$ python -q
>>> import numpy as np
>>> import numpy.linalg as la
>>> np.set_printoptions(suppress=True, linewidth=160)
>>> def rnd(a):
...     return np.round(a, 1) + 0
... 
>>> M = np.load("layer2.npy")
>>> M
array([[-0.1,  0.4,  0.8,  0.9],
       [-0.9, -0.1,  0.5, -1. ],
       [-0.2,  1.3, -0.3, -0.9],
       [-0.8,  1.4, -0.3, -0.4],
       [ 0.2, -1. ,  0.2,  0.8],
       [-0.2, -2.1, -1. , -0.1]])
>>> proj = M @ la.solve(M.T @ M, M.T)
>>> rnd((np.eye(6) - proj) @ M)
array([[0., 0., 0., 0.],
       [0., 0., 0., 0.],
       [0., 0., 0., 0.],
       [0., 0., 0., 0.],
       [0., 0., 0., 0.],
       [0., 0., 0., 0.]])
>>> rnd(proj @ M[:, 0])
array([-0.1, -0.9, -0.2, -0.8,  0.2, -0.2])
>>> la.matrix_rank(np.eye(6) - proj)
np.int64(2)
>>> np.allclose(proj @ proj, proj)
True
>>> rnd(la.eigvalsh(proj))
array([0., 0., 1., 1., 1., 1.])
>>> rnd(np.diag(proj))
array([0.6, 1. , 0.4, 0.9, 0.3, 0.9])
>>> rnd(proj)
array([[ 0.6,  0. , -0.3,  0.2,  0.2, -0.2],
       [ 0. ,  1. ,  0. ,  0. , -0.1,  0. ],
       [-0.3,  0. ,  0.4,  0.2, -0.3, -0.2],
       [ 0.2,  0. ,  0.2,  0.9, -0.1,  0.1],
       [ 0.2, -0.1, -0.3, -0.1,  0.3,  0.1],
       [-0.2,  0. , -0.2,  0.1,  0.1,  0.9]])
>>> vec = np.array([2, -3, -2, 2])
>>> np.sign((M @ vec).round(6))
array([-1., -1., -1., -1.,  1.,  1.])
>>> M @ np.eye(4)[0]
array([-0.1, -0.9, -0.2, -0.8,  0.2, -0.2])
>>> rnd(M @ (2 * vec))
array([ -2.4,  -9. , -11. , -12. ,   9.2,  15.4])
>>> rnd(M @ vec)
array([-1.2, -4.5, -5.5, -6. ,  4.6,  7.7])
>>> la.norm(M @ vec) <= la.norm(M, 2) * la.norm(vec) + 1e-9
np.True_
>>> (M @ vec).argmax()
np.int64(5)
>>> rnd(np.einsum("ij,j->i", M, vec))
array([-1.2, -4.5, -5.5, -6. ,  4.6,  7.7])
>>> vec = np.array([2, 1, 2, 0])
>>> h = np.maximum(M @ vec, 0)
>>> rnd(h)
array([1.8, 0. , 0.3, 0. , 0. , 0. ])
>>> rnd(M.T @ h)
array([-0.2,  1.1,  1.4,  1.4])
>>> rnd(np.maximum(M @ vec, 0) - np.maximum(-M @ vec, 0))
array([ 1.8, -0.9,  0.3, -0.8, -0.2, -4.5])
>>> M * (h > 1e-9)[:, None]
array([[-0.1,  0.4,  0.8,  0.9],
       [-0. , -0. ,  0. , -0. ],
       [-0.2,  1.3, -0.3, -0.9],
       [-0. ,  0. , -0. , -0. ],
       [ 0. , -0. ,  0. ,  0. ],
       [-0. , -0. , -0. , -0. ]])
>>> E = np.load("x.npy")
>>> E
array([[0, 3, 3, 3, 1, 0],
       [0, 0, 0, 3, 1, 0],
       [0, 0, 0, 1, 3, 3],
       [0, 0, 0, 0, 3, 2],
       [0, 0, 0, 0, 0, 1],
       [0, 0, 0, 0, 0, 0]])
>>> rk = la.matrix_rank(E)
>>> rk
np.int64(4)
>>> ns = la.svd(E)[2][rk:].T
>>> [int(la.matrix_rank(E[:i])) for i in range(1, len(E) + 1)]
[1, 2, 3, 4, 4, 4]
>>> ns.shape
(6, 2)
>>> rnd(E @ ns)
array([[0., 0.],
       [0., 0.],
       [0., 0.],
       [0., 0.],
       [0., 0.],
       [0., 0.]])
>>> rnd(ns @ ns.T)
array([[ 1. ,  0. ,  0. ,  0. ,  0. ,  0. ],
       [ 0. ,  0.5, -0.5,  0. ,  0. ,  0. ],
       [ 0. , -0.5,  0.5,  0. ,  0. ,  0. ],
       [ 0. ,  0. ,  0. ,  0. ,  0. ,  0. ],
       [ 0. ,  0. ,  0. ,  0. ,  0. ,  0. ],
       [ 0. ,  0. ,  0. ,  0. ,  0. ,  0. ]])
>>> np.allclose(E @ ns, 0)
True
>>> [int(la.matrix_rank(E[:, :j + 1])) for j in range(6)]
[0, 1, 1, 2, 3, 4]
>>> vec = np.array([-1, 2, 0, 2, 2, 1])
>>> E @ np.ones(6)
array([10.,  4.,  7.,  5.,  1.,  0.])
>>> np.einsum("ij,j->i", E, vec)
array([14,  8, 11,  8,  1,  0])
>>> la.norm(E @ vec) <= la.norm(E, 2) * la.norm(vec) + 1e-9
np.True_
>>> E @ vec
array([14,  8, 11,  8,  1,  0])
>>> rnd(np.abs(la.eigvals(E)).max())
np.float64(0.0)
>>> E @ E
array([[ 0,  0,  0, 12, 21, 16],
       [ 0,  0,  0,  0,  9,  7],
       [ 0,  0,  0,  0,  3,  5],
       [ 0,  0,  0,  0,  0,  3],
       [ 0,  0,  0,  0,  0,  0],
       [ 0,  0,  0,  0,  0,  0]])
>>> la.matrix_power(E, 4)
array([[ 0,  0,  0,  0,  0, 36],
       [ 0,  0,  0,  0,  0,  0],
       [ 0,  0,  0,  0,  0,  0],
       [ 0,  0,  0,  0,  0,  0],
       [ 0,  0,  0,  0,  0,  0],
       [ 0,  0,  0,  0,  0,  0]])
>>> rnd(np.sort(np.abs(la.eigvals(E))))
array([0., 0., 0., 0., 0., 0.])
>>> np.allclose(E @ E.T, E.T @ E)
False
>>> np.allclose(E, E.T)
False
>>> (E - E.T) / 2
array([[ 0. ,  1.5,  1.5,  1.5,  0.5,  0. ],
       [-1.5,  0. ,  0. ,  1.5,  0.5,  0. ],
       [-1.5,  0. ,  0. ,  0.5,  1.5,  1.5],
       [-1.5, -1.5, -0.5,  0. ,  1.5,  1. ],
       [-0.5, -0.5, -1.5, -1.5,  0. ,  0.5],
       [ 0. ,  0. , -1.5, -1. , -0.5,  0. ]])
